>>> import numpy as np
>>> from numpy import linalg as LA
>>> np.set_printoptions(precision=1, suppress=True, linewidth=100)
>>> def rd(a):
...     return np.round(a, 1) + 0
... 
>>> K = -1 * np.eye(5) + np.eye(5, k=1)
>>> K
array([[-1.,  1.,  0.,  0.,  0.],
       [ 0., -1.,  1.,  0.,  0.],
       [ 0.,  0., -1.,  1.,  0.],
       [ 0.,  0.,  0., -1.,  1.],
       [ 0.,  0.,  0.,  0., -1.]])
>>> rng = np.random.default_rng(63)
>>> Y = K + rng.integers(-2, 3, (5, 4)) @ rng.integers(-2, 3, (4, 5))
>>> Y
array([[-9., -5.,  4., -2., -4.],
       [ 4., -3., -1., -4.,  0.],
       [ 4.,  2.,  1.,  1.,  3.],
       [ 8.,  3.,  0., -2.,  6.],
       [ 0., -2.,  2., -2.,  0.]])
>>> print(np.abs(Y - K).sum(axis=1))
[24. 12. 11. 17.  7.]
>>> x0 = np.array([2, 0, 3, -3, 3])
>>> rhs = Y @ x0
>>> beta, lr = np.zeros(5), 1 / LA.norm(Y, 2) ** 2
>>> for i in range(3):
...     beta -= lr * Y.T @ (Y @ beta - rhs)
...     if i % 1 == 0: print(i, round(LA.norm(Y @ beta - rhs), 1))
... 
0 24.5
1 20.8
2 17.9
>>> rd(beta)
array([ 2.3,  0. ,  0.5, -1.2,  1.5])
>>> x0 = np.array([-1, -1, 0, -1, 1])
>>> h1 = np.maximum(K @ x0, 0)
>>> np.flatnonzero(h1 > 1e-9)
array([1, 3])
>>> h1
array([0., 1., 0., 2., 0.])
>>> print(np.maximum(K @ (3 * x0), 0))
[0. 3. 0. 6. 0.]
>>> K * (h1 > 1e-9)[:, None]
array([[-0.,  0.,  0.,  0.,  0.],
       [ 0., -1.,  1.,  0.,  0.],
       [ 0.,  0., -0.,  0.,  0.],
       [ 0.,  0.,  0., -1.,  1.],
       [ 0.,  0.,  0.,  0., -0.]])
>>> np.maximum(K @ x0, 0) - np.maximum(-K @ x0, 0)
array([ 0.,  1., -1.,  2., -1.])
>>> K.T @ h1
array([ 0., -1.,  1., -2.,  2.])
>>> rd(np.tanh(K @ x0))
array([ 0. ,  0.8, -0.8,  1. , -0.8])
>>> x0 = np.array([-4, -5, 3, 3, 3])
>>> rhs = K @ x0
>>> beta, lr = np.zeros(5), 1 / LA.norm(K, 2) ** 2
>>> for i in range(5):
...     beta -= lr * K.T @ (K @ beta - rhs)
...     if i % 1 == 0: print(i, round(LA.norm(K @ beta - rhs), 1))
... 
0 5.0
1 4.0
2 3.3
3 2.7
4 2.2
>>> rd(beta)
array([-1.4, -3.4,  3.1,  2.1,  2.2])
>>> rd(LA.cond(K))
np.float64(6.7)
>>> X = np.load("w.npy")
>>> X
array([[2, 1, 1, 2, 1],
       [2, 0, 2, 0, 0],
       [1, 0, 1, 1, 1],
       [2, 0, 2, 0, 0]])
>>> # row 3 repeats row 1
>>> rank = LA.matrix_rank(X)
>>> rank
np.int64(3)
>>> null = LA.svd(X)[2][rank:].T
>>> print([int(LA.matrix_rank(np.delete(X, i, axis=0))) for i in range(4)])
[2, 3, 2, 3]
>>> print(null.shape)
(5, 2)
>>> rd(null @ null.T)
array([[ 0.4, -0.3, -0.4, -0.1,  0.1],
       [-0.3,  0.5,  0.2, -0.2,  0.2],
       [-0.4,  0.2,  0.4,  0.1, -0.1],
       [-0.1, -0.2,  0.1,  0.4, -0.4],
       [ 0.1,  0.2, -0.1, -0.4,  0.4]])
>>> rd(X @ null)
array([[0., 0.],
       [0., 0.],
       [0., 0.],
       [0., 0.]])
>>> [int(LA.matrix_rank(X[:, :j + 1])) for j in range(5)]
[1, 2, 2, 3, 3]
>>> [int(LA.matrix_rank(X[:i])) for i in range(1, len(X) + 1)]
[1, 2, 3, 3]
>>> J = np.load("x.npy")
>>> J
array([[ 1,  1,  1, -2,  2],
       [ 1,  1,  1,  1, -2],
       [ 1,  1,  1,  1,  1],
       [-2,  1,  1,  1,  1],
       [ 2, -2,  1,  1,  1]])
>>> C2 = X.T @ X
>>> np.diag(C2)
array([13,  1, 10,  5,  2])
>>> print(C2)
[[13  2 11  5  3]
 [ 2  1  1  2  1]
 [11  1 10  3  2]
 [ 5  2  3  5  3]
 [ 3  1  2  3  2]]
>>> np.allclose(C2, C2.T)
True
>>> rd(LA.eigvalsh(C2)[::-1])
array([25.4,  5.1,  0.5,  0. ,  0. ])
>>> (X @ X.T).shape
(4, 4)
>>> np.trace(C2), (X ** 2).sum()
(np.int64(31), np.int64(31))
>>> LA.matrix_rank(C2)
np.int64(3)
>>> W1 = np.array([[2, 0, 2], [1, 2, 1], [-2, 2, 2], [1, -3, -3], [0, 3, 3]])
>>> beta = np.array([1, 5, 2])
>>> H = np.maximum(J @ W1 + beta, 0)
>>> (H > 0).mean(axis=0)
array([0.6, 0.8, 0.8])
>>> H
array([[ 0, 21, 19],
       [ 3,  0,  0],
       [ 3,  9,  7],
       [ 0,  9,  1],
       [ 2,  3,  6]])
>>> (H > 0).astype(int)
array([[0, 1, 1],
       [1, 0, 0],
       [1, 1, 1],
       [0, 1, 1],
       [1, 1, 1]])
>>> basis = np.array([[-3, 9, -3], [6, -2, -9], [3, 1, -1]])
>>> H @ basis
array([[ 183,  -23, -208],
       [  -9,   27,   -9],
       [  66,   16,  -97],
       [  57,  -17,  -82],
       [  30,   18,  -39]])
>>> (H @ basis).round(6).argmax(axis=1)
array([0, 1, 0, 0, 0])
>>> ang = np.sort(rng.uniform(-2, 2, 29))
>>> arr = np.c_[ang, ang ** 2, ang ** 3] @ np.array([[-8, -2, -6], [0, -1, 4], [8, 2, -3]])
>>> rd(arr)
array([[-39.6, -13.5,  46.4],
       [-31.8, -11.2,  40.9],
       [-24. ,  -8.8,  35.2],
       [-12. ,  -5. ,  25.6],
       [ -4.7,  -2.6,  18.6],
       [  1.2,  -0.5,  11.1],
       [  2.9,   0.3,   6.8],
       [  2.9,   0.5,   4.1],
       [  2.9,   0.5,   3.8],
       [  2.6,   0.5,   3. ],
       [  2.3,   0.5,   2.4],
       [  2.2,   0.5,   2.3],
       [  1.7,   0.4,   1.5],
       [  0.8,   0.2,   0.6],
       [  0.5,   0.1,   0.4],
       [  0.4,   0.1,   0.3],
       [ -0.5,  -0.1,  -0.4],
       [ -0.9,  -0.2,  -0.6],
       [ -2.3,  -0.7,  -1.6],
       [ -3. ,  -1. ,  -2.5],
       [ -3. ,  -1.2,  -3. ],
       [ -0.9,  -1.1,  -4.6],
       [  3.8,  -0.5,  -6.5],
       [ 10.4,   0.7,  -8.7],
       [ 14.5,   1.4, -10. ],
       [ 25.7,   3.5, -13.4],
       [ 29.8,   4.3, -14.6],
       [ 42.1,   6.8, -18.3],
       [ 42.9,   7. , -18.5]])
>>> Y = np.c_[arr[:, :1] @ np.array([[5]]), np.array([3, 2, 2, 3, -3, -4, -5, 1, 2, 5, 2, 4, -4, -1, 1, 4, 4, 3, -4, -4, 0, -2, 2, 3, -2, 1, -3, -2, -3])]
>>> rd(Y)
array([[-198.1,    3. ],
       [-158.8,    2. ],
       [-119.9,    2. ],
       [ -59.9,    3. ],
       [ -23.3,   -3. ],
       [   6. ,   -4. ],
       [  14.7,   -5. ],
       [  14.7,    1. ],
       [  14.4,    2. ],
       [  13. ,    5. ],
       [  11.5,    2. ],
       [  11.1,    4. ],
       [   8.3,   -4. ],
       [   3.9,   -1. ],
       [   2.6,    1. ],
       [   2.1,    4. ],
       [  -2.6,    4. ],
       [  -4.3,    3. ],
       [ -11.5,   -4. ],
       [ -15.2,   -4. ],
       [ -15. ,    0. ],
       [  -4.7,   -2. ],
       [  18.9,    2. ],
       [  52.1,    3. ],
       [  72.3,   -2. ],
       [ 128.4,    1. ],
       [ 149. ,   -3. ],
       [ 210.7,   -2. ],
       [ 214.7,   -3. ]])
>>> rd(LA.norm(LA.qr(arr)[0].T @ Y, axis=0) ** 2 / ((Y ** 2).sum(axis=0) + 1e-12))
array([1. , 0.1])
>>> print(LA.matrix_rank(np.c_[arr, Y]))
4
>>> rd(LA.lstsq(arr, Y[:, 0])[0])
array([5., 0., 0.])
>>> LA.matrix_rank(Y)
np.int64(2)
